$ python3 -q
>>> import numpy as np
>>> np.set_printoptions(precision=1, suppress=True, linewidth=100, sign=" ")
>>> tidy = lambda a: np.round(a, 1) + 0
>>> J = np.loadtxt("dump.csv", delimiter=",")
>>> J
array([[  0.,  -1.,   0.,   2.],
       [  0.,  -1.,  -1.,   1.],
       [  2.,  -3.,  -1.,   2.],
       [  4.,  -5.,   0.,   0.],
       [  4.,  -4.,  -1.,   0.],
       [  3.,  -2.,  -2.,   2.],
       [  2.,  -4.,   0.,   0.],
       [  1.,  -6.,   2.,  -1.],
       [  0.,  -6.,   2.,  -1.],
       [  1.,  -4.,   0.,   0.],
       [  2.,  -4.,  -2.,   2.],
       [  3.,  -6.,  -2.,   1.],
       [  5.,  -8.,   0.,  -1.],
       [  5., -10.,  -2.,  -1.],
       [  7., -11.,   0.,   1.],
       [  9., -13.,  -1.,   3.],
       [  8., -14.,   0.,   2.],
       [  9., -16.,   0.,   1.],
       [  9., -14.,   2.,   0.],
       [  9., -15.,   2.,   2.],
       [ 11., -16.,   2.,   0.]])
>>> D = np.linalg.norm(J[:, None] - J[None], axis=-1)
>>> np.unravel_index(D.round(6).argmax(), D.shape)
(np.int64(1), np.int64(20))
>>> tidy(D[:5, :5])
array([[ 0. ,  1.4,  3. ,  6. ,  5.5],
       [ 1.4,  0. ,  3. ,  5.8,  5.1],
       [ 3. ,  3. ,  0. ,  3.6,  3. ],
       [ 6. ,  5.8,  3.6,  0. ,  1.4],
       [ 5.5,  5.1,  3. ,  1.4,  0. ]])
>>> np.flatnonzero(D[11] < D.mean() / 2)
array([  2,   3,   4,   6,   9,  10,  11])
>>> other = np.c_[J[:, :1] @ np.array([[2]]), np.array([2, 2, 1, 2, 0, 1, 2, 1, 1, 1, 2, 0, 0, 1, 2, 1, 0, 2, 0, 1, 0])]
>>> other
array([[  0.,   2.],
       [  0.,   2.],
       [  4.,   1.],
       [  8.,   2.],
       [  8.,   0.],
       [  6.,   1.],
       [  4.,   2.],
       [  2.,   1.],
       [  0.,   1.],
       [  2.,   1.],
       [  4.,   2.],
       [  6.,   0.],
       [ 10.,   0.],
       [ 10.,   1.],
       [ 14.,   2.],
       [ 18.,   1.],
       [ 16.,   0.],
       [ 18.,   2.],
       [ 18.,   0.],
       [ 18.,   1.],
       [ 22.,   0.]])
>>> np.linalg.matrix_rank(other)
np.int64(2)
>>> tidy(np.linalg.norm(np.linalg.qr(J)[0].T @ other, axis=0) ** 2 / ((other ** 2).sum(axis=0) + 1e-12))
array([ 1. ,  0.5])
>>> O, Rm = np.linalg.qr(other)
>>> O.shape, Rm.shape
((21, 2), (2, 2))
>>> tidy(abs(Rm[0, 0])), tidy(np.linalg.norm(other[:, 0]))
(np.float64(51.8), np.float64(51.8))
>>> tidy(O.T @ O)
array([[ 1.,  0.],
       [ 0.,  1.]])
>>> tidy(np.trace(O @ O.T))
np.float64(2.0)
>>> tidy(O)
array([[ 0. , -0.4],
       [ 0. , -0.4],
       [-0.1, -0.1],
       [-0.2, -0.3],
       [-0.2,  0.1],
       [-0.1, -0.1],
       [-0.1, -0.3],
       [ 0. , -0.2],
       [ 0. , -0.2],
       [ 0. , -0.2],
       [-0.1, -0.3],
       [-0.1,  0.1],
       [-0.2,  0.1],
       [-0.2, -0.1],
       [-0.3, -0.2],
       [-0.3,  0. ],
       [-0.3,  0.2],
       [-0.3, -0.2],
       [-0.3,  0.2],
       [-0.3,  0. ],
       [-0.4,  0.2]])
>>> np.allclose(Rm.T @ Rm, other.T @ other)
True
>>> W2 = np.array([[-4, 0, 9], [-5, 8, -3], [-6, -3, 0]])
>>> rng = np.random.default_rng(865005)
>>> M = (rng.random((16, 3)) < 0.25) @ W2
>>> M
array([[  0,   0,   0],
       [  0,   0,   0],
       [ -5,   8,  -3],
       [  0,   0,   0],
       [ -4,   0,   9],
       [ -5,   8,  -3],
       [ -6,  -3,   0],
       [ -4,   0,   9],
       [ -5,   8,  -3],
       [ -4,   0,   9],
       [ -4,   0,   9],
       [ -4,   0,   9],
       [-11,   5,  -3],
       [-11,   5,  -3],
       [  0,   0,   0],
       [  0,   0,   0]])
>>> x = np.array([4, -5, -5])
>>> rhs = M @ x
>>> coef, lr = np.zeros(3), 1 / np.linalg.norm(M, 2) ** 2
>>> for i in range(30):
...     coef -= lr * M.T @ (M @ coef - rhs)
...     if i % 10 == 0: print(i, round(np.linalg.norm(M @ coef - rhs), 1))
... 
0 28.4
10 6.7
20 1.8
>>> tidy(np.linalg.cond(M))
np.float64(2.8)
>>> C2 = np.cov(J, rowvar=False)
>>> np.argsort(-J.std(axis=0).round(6), kind="stable")
array([ 1,  0,  2,  3])
>>> tidy(np.corrcoef(J[:, 1], J[:, 0])[0, 1])
np.float64(-0.9)
>>> tidy(np.corrcoef(J.T))
array([[ 1. , -0.9,  0.3,  0.2],
       [-0.9,  1. , -0.4,  0. ],
       [ 0.3, -0.4,  1. , -0.4],
       [ 0.2,  0. , -0.4,  1. ]])
>>> np.argwhere(np.triu(np.abs(np.corrcoef(J.T)) > 0.8, 1))
array([[ 0,  1]])
>>> tidy(np.polyfit(J[:, 1], J[:, 0], 1))
array([-0.6, -0.5])
>>> Xc = M - M.mean(axis=0)
>>> vecs = np.linalg.svd(Xc)[2][:2]
>>> other = Xc - Xc @ vecs.T @ vecs
>>> tidy(np.linalg.norm(other) / np.linalg.norm(Xc))
np.float64(0.3)
>>> tidy((Xc @ vecs.T).std(axis=0))
array([ 5.6,  3.5])
>>> tidy(np.diag(vecs.T @ vecs))
array([ 0.8,  0.4,  0.9])
>>> np.linalg.norm(other, axis=1).round(6).argmax()
np.int64(6)
>>> D = np.linalg.norm(M[:, None] - M[None], axis=-1)
>>> np.unravel_index(D.round(6).argmax(), D.shape)
(np.int64(4), np.int64(12))
>>> tidy(D[:5, :5])
array([[  0. ,   0. ,   9.9,   0. ,   9.8],
       [  0. ,   0. ,   9.9,   0. ,   9.8],
       [  9.9,   9.9,   0. ,   9.9,  14.5],
       [  0. ,   0. ,   9.9,   0. ,   9.8],
       [  9.8,   9.8,  14.5,   9.8,   0. ]])
>>> D.shape
(16, 16)
>>> np.linalg.matrix_rank(D ** 2)
np.int64(5)
